$ python3 -q
>>> import numpy as np
>>> np.set_printoptions(precision=2, suppress=True, linewidth=140)
>>> rnd = lambda a: np.round(a, 2) + 0
>>> m1 = np.load("m.npy")
>>> print(m1)
[[ 0  1  2  2 -2  0]
 [ 0  0 -1 -1 -1  0]
 [ 0  0  0 -1  2  2]
 [ 0  0  0  0 -2 -1]
 [ 0  0  0  0  0 -1]
 [ 0  0  0  0  0  0]]
>>> x = np.array([2, 2, 0, 1, 2, 1])
>>> print(m1 @ np.ones(6))
[ 3. -3.  3. -3. -1.  0.]
>>> print(m1 @ np.eye(6)[5])
[ 0.  0.  2. -1. -1.  0.]
>>> print((m1 @ x).argmax())
2
>>> print(m1 * x)
[[ 0  2  0  2 -4  0]
 [ 0  0  0 -1 -2  0]
 [ 0  0  0 -1  4  2]
 [ 0  0  0  0 -4 -1]
 [ 0  0  0  0  0 -1]
 [ 0  0  0  0  0  0]]
>>> print(m1 @ m1)
[[ 0  0 -1 -3 -1  4]
 [ 0  0  0  1  0  0]
 [ 0  0  0  0  2 -1]
 [ 0  0  0  0  0  2]
 [ 0  0  0  0  0  0]
 [ 0  0  0  0  0  0]]
>>> assert m1 == m1.T
Traceback (most recent call last):
  File "<python-input-11>", line 1, in <module>
    assert m1 == m1.T
           ^^^^^^^^^^
ValueError: The truth value of an array with more than one element is ambiguous. Use a.any() or a.all()
>>> A = np.load("test3.npy")
>>> print(rnd(A))
[[ 0.83  0.17 -0.5  -0.17]
 [ 0.17  0.83  0.5   0.17]
 [-0.5   0.5  -0.5  -0.5 ]
 [-0.17  0.17 -0.5   0.83]]
>>> r0 = np.array([1, 3, 0, 1])
>>> other = A + np.outer(r0, np.eye(4)[3])
>>> print(rnd(other))
[[ 0.83  0.17 -0.5   0.83]
 [ 0.17  0.83  0.5   3.17]
 [-0.5   0.5  -0.5  -0.5 ]
 [-0.17  0.17 -0.5   1.83]]
>>> print(rnd(np.linalg.det(other) / np.linalg.det(A)), rnd(1 + np.linalg.solve(A, r0)[3]))
2.17 2.17
>>> w, V = np.linalg.eigvalsh(A)
Traceback (most recent call last):
  File "<python-input-18>", line 1, in <module>
    w, V = np.linalg.eigvalsh(A)
    ^^^^
ValueError: too many values to unpack (expected 2)
>>> w, V = np.linalg.eigh(A)
>>> print(rnd(w))
[-1.  1.  1.  1.]
>>> print((w > 1e-8).sum(), (w < -1e-8).sum())
3 1
>>> print(rnd(np.linalg.eigvalsh(A + 3 * np.eye(4))))
[2. 4. 4. 4.]
>>> print(rnd(np.linalg.eigvalsh(A @ A)))
[1. 1. 1. 1.]
